>>> import numpy as np
>>> import numpy.linalg as la
>>> np.set_printoptions(precision=3, suppress=True, linewidth=100)
>>> arr = np.array([[0, 0, 0], [2, 4, 4], [1, 2, 2], [0, 0, 0], [1, 2, 2]])
>>> np.argsort(-la.norm(arr, axis=0).round(6), kind="stable")[:3]
array([1, 2, 0])
>>> [round(float(x), 3) for x in la.svd(arr, compute_uv=False)[:3]]
[7.348, 0.0, 0.0]
>>> la.matrix_rank(arr, rtol=0.1)
np.int64(1)
>>> Uu, sigma, vt = la.svd(arr)
>>> np.argmax(sigma[:-1] / (sigma[1:] + 1e-6)) + 1
np.int64(1)
>>> B = Uu[:, :1] @ np.diag(sigma[:1]) @ vt[:1]
>>> round(la.norm(arr - B, 2), 3), round(sigma[1], 3)
(np.float64(0.0), np.float64(0.0))
>>> B.round(3) + 0
array([[0., 0., 0.],
       [2., 4., 4.],
       [1., 2., 2.],
       [0., 0., 0.],
       [1., 2., 2.]])
>>> blk = np.stack([arr, 2 * arr, arr[::-1]])
>>> np.einsum("bij,cij->bc", blk, blk)
array([[ 54, 108,   9],
       [108, 216,  18],
       [  9,  18,  54]])
>>> blk.sum(axis=0)
array([[ 1,  2,  2],
       [ 6, 12, 12],
       [ 4,  8,  8],
       [ 2,  4,  4],
       [ 3,  6,  6]])
>>> blk.shape
(3, 5, 3)
>>> la.norm(blk, axis=(1, 2))
array([ 7.348, 14.697,  7.348])
>>> la.matrix_rank(blk)
array([1, 1, 1])
>>> np.unique(arr.round(6), axis=0).shape
(3, 3)
>>> np.abs(np.diag(la.qr(arr)[1])) > 1e-9
array([ True, False, False])
>>> round(np.trace(la.pinv(arr) @ arr), 3)
np.float64(1.0)
>>> la.lstsq(arr[:-1].T, arr[-1])[2]
np.int32(1)
>>> np.allclose(arr[:-1].T @ la.lstsq(arr[:-1].T, arr[-1])[0], arr[-1])
True
>>> Uu, sigma, vt = la.svd(arr)
>>> vecs = vt[:(sigma > 1e-8).sum()]
>>> rng = np.random.default_rng(7189)
>>> x0 = arr[0] + -2 * arr[2] + rng.integers(2) * np.eye(3)[0]
>>> x0
array([-2., -4., -4.])
>>> vecs.T @ vecs
array([[0.111, 0.222, 0.222],
       [0.222, 0.444, 0.444],
       [0.222, 0.444, 0.444]])
>>> la.matrix_rank(np.vstack([arr, x0]))
np.int64(1)
>>> np.allclose(vecs.T @ vecs @ x0, x0)
True
>>> m1 = np.load("layer17.npy")
>>> m1
array([[0.5  , 0.25 , 0.25 , 0.   ],
       [0.333, 0.333, 0.333, 0.   ],
       [0.25 , 0.25 , 0.25 , 0.25 ],
       [0.   , 0.   , 0.   , 1.   ]])
>>> G = m1.T @ m1
>>> np.diag(G)
array([0.424, 0.236, 0.236, 1.062])
>>> (m1 @ m1.T).shape
(4, 4)
>>> np.allclose(G, G.T)
True
>>> round(float(np.trace(G)), 3), np.round((m1 ** 2).sum(), 3)
(1.958, np.float64(1.958))
>>> la.matrix_rank(G)
np.int64(3)
